$ python -q
>>> import numpy as np
>>> from numpy import linalg as LA
>>> np.set_printoptions(precision=3, suppress=True, linewidth=200)
>>> mat = np.load("run18.npy")
>>> mat
array([[ 0.719, -0.288, -0.133, -0.099,  0.302],
       [-0.288,  0.558,  0.153,  0.095,  0.362],
       [-0.133,  0.153,  0.365, -0.435,  0.04 ],
       [-0.099,  0.095, -0.435,  0.702,  0.036],
       [ 0.302,  0.362,  0.04 ,  0.036,  0.656]])
>>> LA.matrix_rank(mat, rtol=0.1)
np.int64(3)
>>> LA.cond(mat) > 100
np.True_
>>> [round(float(x), 3) for x in LA.svd(mat, compute_uv=False)[:3]]
[1.0, 1.0, 1.0]
>>> round(float(LA.eigvals(mat).sum().real), 3)
3.0
>>> np.round(LA.det(mat.T), 3)
np.float64(-0.0)
>>> round(LA.det(2 * mat), 3), round(LA.det(mat), 3)
(np.float64(-0.0), np.float64(-0.0))
>>> np.kron(np.eye(2, dtype=int), mat)
array([[ 0.719, -0.288, -0.133, -0.099,  0.302,  0.   , -0.   , -0.   , -0.   ,  0.   ],
       [-0.288,  0.558,  0.153,  0.095,  0.362, -0.   ,  0.   ,  0.   ,  0.   ,  0.   ],
       [-0.133,  0.153,  0.365, -0.435,  0.04 , -0.   ,  0.   ,  0.   , -0.   ,  0.   ],
       [-0.099,  0.095, -0.435,  0.702,  0.036, -0.   ,  0.   , -0.   ,  0.   ,  0.   ],
       [ 0.302,  0.362,  0.04 ,  0.036,  0.656,  0.   ,  0.   ,  0.   ,  0.   ,  0.   ],
       [ 0.   , -0.   , -0.   , -0.   ,  0.   ,  0.719, -0.288, -0.133, -0.099,  0.302],
       [-0.   ,  0.   ,  0.   ,  0.   ,  0.   , -0.288,  0.558,  0.153,  0.095,  0.362],
       [-0.   ,  0.   ,  0.   , -0.   ,  0.   , -0.133,  0.153,  0.365, -0.435,  0.04 ],
       [-0.   ,  0.   , -0.   ,  0.   ,  0.   , -0.099,  0.095, -0.435,  0.702,  0.036],
       [ 0.   ,  0.   ,  0.   ,  0.   ,  0.   ,  0.302,  0.362,  0.04 ,  0.036,  0.656]])
>>> Uu, s, Vt = LA.svd(mat)
>>> np.argmax(s[:-1] / (s[1:] + 1e-6)) + 1
np.int64(3)
>>> B = Uu[:, :3] @ np.diag(s[:3]) @ Vt[:3]
>>> LA.matrix_rank(mat, rtol=0.05)
np.int64(3)
>>> round(float(np.abs(mat - B).max()), 3)
0.0
>>> LA.matrix_rank(B)
np.int64(3)
>>> round(float(LA.norm(mat - B) / LA.norm(mat)), 3)
0.0
>>> round(float(LA.norm(mat - B, 2)), 3), round(float(s[3]), 3)
(0.0, 0.0)
>>> Uu, s, Vt = LA.svd(mat, full_matrices=False)
>>> np.round(Uu.T @ Uu, 3) + 0
array([[1., 0., 0., 0., 0.],
       [0., 1., 0., 0., 0.],
       [0., 0., 1., 0., 0.],
       [0., 0., 0., 1., 0.],
       [0., 0., 0., 0., 1.]])
>>> (s > 1e-8).sum()
np.int64(3)
>>> np.round(s / s[0], 3) + 0
array([1., 1., 1., 0., 0.])
>>> np.allclose(Uu * s @ Vt, mat)
True
>>> T = np.stack([mat, 4 * mat, mat[::-1]])
>>> np.einsum("bij,cij->bc", T, T)
array([[ 3.   , 12.   ,  1.159],
       [12.   , 48.   ,  4.637],
       [ 1.159,  4.637,  3.   ]])
>>> T.shape
(3, 5, 5)
>>> LA.norm(T, axis=(1, 2))
array([1.732, 6.928, 1.732])
>>> K = np.load("layer2.npy")
>>> K
array([[ 0,  0,  0,  0,  0],
       [ 0,  2,  0,  0,  0],
       [-8,  0,  0, -6, -7]])
>>> Uu, s, Vt = LA.svd(K)
>>> V = Vt[:(s > 1e-8).sum()]
>>> rng = np.random.default_rng(338)
>>> x = K[1] + 4 * K[2] + rng.integers(2) * np.eye(5)[2]
>>> x
array([-32.,   2.,   1., -24., -28.])
>>> np.diag(V.T @ V)
array([0.43 , 1.   , 0.   , 0.242, 0.329])
>>> LA.matrix_rank(np.vstack([K, x]))
np.int64(3)
>>> np.allclose(V.T @ V @ x, x)
False
>>> feats = np.loadtxt("dump.csv", delimiter=",")
>>> feats
array([[10.,  2.,  3.,  3., -2.,  7., -9.],
       [ 2., -8.,  0.,  1.,  1., -3., -5.],
       [ 3.,  0., 10.,  8., -1.,  3.,  0.],
       [ 3.,  1.,  8.,  4.,  4., -3.,  4.],
       [-2.,  1., -1.,  4.,  6.,  0.,  3.],
       [ 7., -3.,  3., -3.,  0., -6., -7.],
       [-9., -5.,  0.,  4.,  3., -7., -4.]])
>>> u = np.array([0, -1])
>>> np.array([np.convolve(row, u, "same") for row in feats])
array([[  0., -10.,  -2.,  -3.,  -3.,   2.,  -7.],
       [  0.,  -2.,   8.,   0.,  -1.,  -1.,   3.],
       [  0.,  -3.,   0., -10.,  -8.,   1.,  -3.],
       [  0.,  -3.,  -1.,  -8.,  -4.,  -4.,   3.],
       [  0.,   2.,  -1.,   1.,  -4.,  -6.,   0.],
       [  0.,  -7.,   3.,  -3.,   3.,   0.,   6.],
       [  0.,   9.,   5.,   0.,  -4.,  -3.,   7.]])
>>> np.convolve(feats[3], u)
array([ 0., -3., -1., -8., -4., -4.,  3., -4.])
>>> B = LA.inv(feats)
>>> (np.abs(B) > 1e-9).astype(int)
array([[1, 1, 1, 1, 1, 1, 1],
       [1, 1, 1, 1, 1, 1, 1],
       [1, 1, 1, 1, 1, 1, 1],
       [1, 1, 1, 1, 1, 1, 1],
       [1, 1, 1, 1, 1, 1, 1],
       [1, 1, 1, 1, 1, 1, 1],
       [1, 1, 1, 1, 1, 1, 1]])
>>> np.round(feats @ B, 3) + 0
array([[1., 0., 0., 0., 0., 0., 0.],
       [0., 1., 0., 0., 0., 0., 0.],
       [0., 0., 1., 0., 0., 0., 0.],
       [0., 0., 0., 1., 0., 0., 0.],
       [0., 0., 0., 0., 1., 0., 0.],
       [0., 0., 0., 0., 0., 1., 0.],
       [0., 0., 0., 0., 0., 0., 1.]])
>>> np.round(LA.inv(B), 3) + 0
array([[10.,  2.,  3.,  3., -2.,  7., -9.],
       [ 2., -8.,  0.,  1.,  1., -3., -5.],
       [ 3.,  0., 10.,  8., -1.,  3.,  0.],
       [ 3.,  1.,  8.,  4.,  4., -3.,  4.],
       [-2.,  1., -1.,  4.,  6.,  0.,  3.],
       [ 7., -3.,  3., -3.,  0., -6., -7.],
       [-9., -5.,  0.,  4.,  3., -7., -4.]])
>>> LA.det(feats) * B
array([[-121537.,  -55238.,  185918., -235021.,  198540.,  194713.,  -84358.],
       [ -55238.,  -74080.,   94266., -125778.,  105984.,  111754.,  -24974.],
       [ 185918.,   94266., -277636.,  376974., -305316., -283508.,  107978.],
       [-235021., -125778.,  376974., -469961.,  381638.,  358883., -125758.],
       [ 198540.,  105984., -305316.,  381638., -267440., -287668.,  105282.],
       [ 194713.,  111754., -283508.,  358883., -287668., -302597.,   94880.],
       [ -84358.,  -24974.,  107978., -125758.,  105282.,   94880.,  -54808.]])
